% ipython --no-banner

In [1]: import numpy as np

In [2]: import numpy.linalg as la

In [3]: np.set_printoptions(precision=4, suppress=True, linewidth=100, legacy="1.25")

In [4]: X = np.loadtxt("mat.csv", delimiter=",")

In [5]: X
Out[5]: 
array([[ -1.,   2.,  -5.],
       [-11.,   1.,  -7.],
       [-11.,   1.,  -7.],
       [ -5.,  -7.,  -7.],
       [ -6.,   8.,   0.],
       [  0.,   0.,   0.],
       [  0.,   0.,   0.],
       [  0.,   0.,   0.],
       [  0.,   0.,   0.],
       [ -1.,   2.,  -5.],
       [ -5.,  -7.,  -7.],
       [-11.,   1.,  -7.],
       [ -6.,   8.,   0.],
       [ -6.,  -5., -12.],
       [  0.,   0.,   0.]])

In [6]: cen = (X - X.mean(axis=0)) / X.std(axis=0)

In [7]: print(cen.std(axis=0))
[1. 1. 1.]

In [8]: beta = la.lstsq(np.delete(cen, 2, axis=1), cen[:, 2])[0]

In [9]: print(np.abs(beta).argmax())
0

In [10]: round(1 - np.var(cen[:, 2] - np.delete(cen, 2, axis=1) @ beta), 4)
Out[10]: 0.7037

In [11]: beta
Out[11]: array([0.6357, 0.5884])

In [12]: cent = X[[7, 9]].astype(float)

In [13]: for _ in range(5):
    ...:     idx = la.norm(X[:, None] - cent, axis=-1).argmin(axis=1)
    ...:     cent = np.array([X[idx == j].mean(axis=0) for j in range(2)])
    ...: 

In [14]: idx
Out[14]: array([0, 1, 1, 1, 0, 0, 0, 0, 0, 0, 1, 1, 0, 1, 0])

In [15]: cent
Out[15]: 
array([[-1.5556,  2.2222, -1.1111],
       [-8.1667, -2.6667, -7.8333]])

In [16]: cent[1] - cent[0]
Out[16]: array([-6.6111, -4.8889, -6.7222])

In [17]: cen = X - X.mean(axis=0)

In [18]: U, sig, Vh = la.svd(cen, full_matrices=False)

In [19]: Vh[0] * np.sign(Vh[0, np.abs(Vh[0]).argmax()])
Out[19]: array([0.5343, 0.4914, 0.6878])

In [20]: np.abs(U[:, 0]).argmax()
Out[20]: 13

In [21]: sig ** 2 / (sig ** 2).sum()
Out[21]: array([0.5775, 0.372 , 0.0505])

In [22]: round(float((sig ** 2).sum() ** 2 / (sig ** 4).sum()), 4)
Out[22]: 2.1076

In [23]: la.matrix_rank(cen)
Out[23]: 3

In [24]: np.abs(Vh[-1])
Out[24]: array([0.5059, 0.466 , 0.7259])

In [25]: X @ X
---------------------------------------------------------------------------
ValueError                                Traceback (most recent call last)
Cell In[25], line 1
----> 1 X @ X

ValueError: matmul: Input operand 1 has a mismatch in its core dimension 0, with gufunc signature (n?,k),(k,m?)->(n?,m?) (size 15 is different from 3)

In [26]: C2 = X.T @ X

In [27]: C2
Out[27]: 
array([[523., -33., 383.],
       [-33., 262., 117.],
       [383., 117., 439.]])

In [28]: np.trace(C2), (X ** 2).sum()
Out[28]: (1224.0, 1224.0)

In [29]: la.matrix_rank(C2)
Out[29]: 3

In [30]: x0 = np.ones(3)

In [31]: for _ in range(3):
    ...:     x0 = C2 @ x0
    ...:     x0 /= la.norm(x0)
    ...:     print(round(x0 @ C2 @ x0, 4))
    ...: 
851.1449
868.4882
870.7812

In [32]: x0
Out[32]: array([0.724 , 0.1116, 0.6807])
